% python3 -q
>>> import numpy as np
>>> np.set_printoptions(precision=2, suppress=True, linewidth=160, floatmode="fixed")
>>> tidy = lambda a: np.round(a, 2) + 0
>>> W0 = np.loadtxt("case6.csv", delimiter=",")
>>> W0
array([[-0.40, -0.10, -0.60, -1.10, -0.40,  2.10, -0.60,  1.60,  1.00, -0.10,  0.30,  0.60,  0.90, -0.50, -1.10,  0.30],
       [-0.50,  0.30,  0.80, -1.00,  0.40,  0.20, -0.20,  0.50, -1.00,  1.30,  0.30, -0.80, -0.20,  0.30, -0.30, -0.50],
       [-0.20,  0.70,  1.60,  2.00,  0.10, -0.30,  0.10,  0.00, -0.40, -1.20, -0.10,  0.20, -0.40, -1.00, -2.00, -1.50],
       [-0.20, -1.30, -0.90,  0.10, -0.70, -0.90, -1.00,  0.40, -0.70, -0.80, -0.50, -0.70,  0.60,  0.90, -0.80, -0.50],
       [ 0.30,  0.50, -0.30, -0.80,  1.10,  0.70,  1.90,  1.60, -0.90, -0.10, -0.20, -0.80, -0.40, -0.70, -0.30, -0.10],
       [-0.30,  0.00, -0.20, -0.30,  1.00, -0.80, -1.00,  0.20,  0.50, -0.10,  0.00, -1.00, -1.00,  0.00, -1.70, -2.40],
       [-1.70,  0.70, -0.80, -1.30,  0.40,  1.60, -0.10, -0.60, -1.10, -1.50, -0.40,  0.90,  0.00, -2.10,  0.80, -1.40],
       [ 0.40,  1.60,  1.50, -0.80,  1.40,  0.30, -1.30,  0.50,  0.90, -0.10, -1.00,  0.70, -0.30,  0.50,  0.10, -1.20],
       [-0.40, -0.90,  0.40,  0.70,  1.10, -1.00,  0.10, -0.20, -0.30,  0.60,  0.20, -0.20,  0.40, -1.40,  0.20, -1.60],
       [-0.60,  0.20,  0.20,  0.50, -0.20,  0.80, -1.50,  0.60,  0.10, -1.00, -1.40, -0.20, -0.90,  0.80,  2.10,  1.70],
       [ 1.10, -0.20, -0.30, -0.70, -0.50, -0.70, -0.10,  1.00,  0.20, -1.20, -1.50,  0.90, -1.00,  0.40,  0.30, -1.70]])
>>> out = np.array([[-9, -8],
...     [7, 4],
...     [9, -7],
...     [-3, 2],
...     [-3, 8],
...     [1, 5],
...     [-1, -9],
...     [6, -6],
...     [0, -8],
...     [7, -3],
...     [9, 9],
...     [-7, 0],
...     [-3, -5],
...     [-9, -5],
...     [-9, 4],
...     [-4, -4]])
>>> np.linalg.matrix_rank(W0 @ out)
np.int64(2)
>>> np.linalg.matrix_rank(np.vstack([W0, out.T]))
np.int64(13)
>>> np.vstack([W0, out.T]).shape
(13, 16)
>>> out @ W0
Traceback (most recent call last):
  File "<python-input-9>", line 1, in <module>
    out @ W0
    ~~~~^~~~
ValueError: matmul: Input operand 1 has a mismatch in its core dimension 0, with gufunc signature (n?,k),(k,m?)->(n?,m?) (size 11 is different from 2)
>>> f, r1 = W0[8], W0[7]
>>> tidy(f @ r1)
np.float64(-0.1)
>>> p = (f @ r1) / (f @ f) * f
>>> tidy(p)
array([ 0.00,  0.01,  0.00, -0.01, -0.01,  0.01,  0.00,  0.00,  0.00, -0.01,  0.00,  0.00,  0.00,  0.02,  0.00,  0.02])
>>> np.linalg.matrix_rank(np.outer(f, r1))
np.int64(1)
>>> tidy((r1 - p) @ f)
np.float64(0.0)
>>> tidy(np.linalg.norm(f + r1) ** 2 + np.linalg.norm(f - r1) ** 2)
np.float64(45.66)
>>> f = np.array([-4, 6, 8])
>>> tidy(np.convolve(W0[0], f))
array([  1.60,  -2.00,  -1.40,   0.00,  -9.80, -19.60,  11.80,   6.80,   0.80,  19.20,   6.20,  -1.40,   2.40,  12.20,   8.60, -11.80,  -7.00,   2.40])
>>> W0 @ W0
Traceback (most recent call last):
  File "<python-input-19>", line 1, in <module>
    W0 @ W0
    ~~~^~~~
ValueError: matmul: Input operand 1 has a mismatch in its core dimension 0, with gufunc signature (n?,k),(k,m?)->(n?,m?) (size 11 is different from 16)
>>> gram = W0.T @ W0
>>> tidy(np.linalg.svd(W0, compute_uv=False) ** 2)
array([32.65, 24.83, 20.38, 14.65, 13.48, 10.85,  9.37,  7.13,  3.49,  2.67,  1.19])
>>> np.allclose(gram, gram.T)
True
>>> (W0 @ W0.T).shape
(11, 11)
>>> m1 = np.loadtxt("x.csv", delimiter=",")
>>> m1
array([[ 2.14, -0.72, -2.20,  1.46, -0.71],
       [ 0.15, -0.05, -0.18,  0.11, -0.01],
       [-3.04,  1.02,  3.05, -2.03,  1.01],
       [ 1.65, -0.57, -1.62,  1.11, -0.53],
       [-1.83,  0.59,  1.81, -1.20,  0.62],
       [ 2.35, -0.80, -2.33,  1.59, -0.79],
       [ 2.13, -0.71, -2.14,  1.45, -0.67],
       [ 1.61, -0.53, -1.64,  1.08, -0.55],
       [ 0.04, -0.02, -0.02,  0.04,  0.00],
       [ 5.47, -1.83, -5.49,  3.66, -1.86],
       [-3.91,  1.27,  3.93, -2.59,  1.30],
       [-2.20,  0.73,  2.18, -1.45,  0.73],
       [ 0.11, -0.07, -0.12,  0.09, -0.03],
       [-2.87,  0.95,  2.88, -1.90,  0.93],
       [ 4.85, -1.62, -4.83,  3.20, -1.60]])
>>> tidy(m1[10] @ m1[5])
np.float64(-24.51)
>>> tidy(np.linalg.norm(m1, axis=0))
array([10.70,  3.56, 10.71,  7.13,  3.56])
>>> tidy(np.linalg.norm(m1) ** 2 / np.linalg.norm(m1, 2) ** 2)
np.float64(1.0)
>>> d = np.linalg.norm(m1[:, None] - m1[None], axis=-1)
>>> np.linalg.matrix_rank(d ** 2)
np.int64(7)
>>> tidy(d[:5, :5])
array([[0.00, 3.29, 8.52, 0.87, 6.51],
       [3.29, 0.00, 5.23, 2.42, 3.23],
       [8.52, 5.23, 0.00, 7.65, 2.01],
       [0.87, 2.42, 7.65, 0.00, 5.65],
       [6.51, 3.23, 2.01, 5.65, 0.00]])
>>> C = m1[[12, 1]].astype(float)
>>> for _ in range(5):
...     labels = np.linalg.norm(m1[:, None] - C, axis=-1).argmin(axis=1)
...     C = np.array([m1[labels == j].mean(axis=0) for j in range(2)])
... 
>>> labels
array([1, 0, 0, 1, 0, 1, 1, 1, 0, 1, 0, 0, 0, 0, 1])
>>> tidy(C)
array([[-1.69,  0.55,  1.69, -1.12,  0.57],
       [ 2.89, -0.97, -2.89,  1.94, -0.96]])
>>> out = C / np.sqrt((C ** 2).mean(axis=1, keepdims=True))
>>> tidy(np.linalg.norm(out, axis=1))
array([2.24, 2.24])
>>> P = m1 @ np.linalg.solve(m1.T @ m1, m1.T)
>>> np.allclose(P @ P, P)
True
>>> tidy(np.diag(P))
array([0.44, 0.34, 0.11, 0.30, 0.23, 0.37, 0.54, 0.14, 0.18, 0.58, 0.44, 0.12, 0.41, 0.24, 0.58])
